$ ipython --no-banner

In [1]: import numpy as np

In [2]: np.set_printoptions(precision=2, suppress=True, linewidth=100, sign=" ")

In [3]: def tidy(a):
   ...:     return np.round(a, 2) + 0
   ...: 

In [4]: mat = np.load("out15.npy")

In [5]: print(tidy(mat))
[[ 0.5   0.5   0.    0.    0.    0.  ]
 [ 0.    1.    0.    0.    0.    0.  ]
 [ 0.    0.    0.33  0.33  0.33  0.  ]
 [ 0.    0.    0.    0.5   0.5   0.  ]
 [ 0.2   0.2   0.2   0.2   0.2   0.  ]
 [ 0.    0.    0.    0.5   0.    0.5 ]]

In [6]: rk = np.linalg.matrix_rank(mat)

In [7]: print(rk)
5

In [8]: N = np.linalg.svd(mat)[2][rk:].T

In [9]: print([int(np.linalg.matrix_rank(np.delete(mat, i, axis=0))) for i in range(6)])
[5, 4, 5, 4, 5, 4]

In [10]: print(N.shape)
(6, 1)

In [11]: M = np.load("layer3.npy")

In [12]: print(M)
[[ 0  0]
 [ 0  2]]

In [13]: print(np.allclose(M @ M.T, M.T @ M))
True

In [14]: print(M @ M)
[[ 0  0]
 [ 0  4]]

In [15]: print(np.trace(M))
2

In [16]: print((M - M.T) / 2)
[[ 0.  0.]
 [ 0.  0.]]

In [17]: print(tidy(np.linalg.det(M)))
0.0

In [18]: print(tidy(np.sort(np.abs(np.linalg.eigvals(M)))))
[ 0.  2.]

In [19]: np.linalg.inv(M)
LinAlgError: Singular matrix


In [20]: print(tidy(np.sort(np.linalg.eigvals(M))))
[ 0.  2.]

In [21]: F = np.load("case6.npy")

In [22]: print(F)
[[  8.  -8.   5.]
 [  8.  -9.   4.]
 [-14.  10.  -9.]]

In [23]: evals, evecs = np.linalg.eig(F)

In [24]: print(tidy(np.prod(evals)))
-30.0

In [25]: print(tidy(evals))
[-5. -2. -3.]

In [26]: print(tidy(np.sort(np.linalg.eigvals(np.linalg.inv(F)))))
[-0.5  -0.33 -0.2 ]
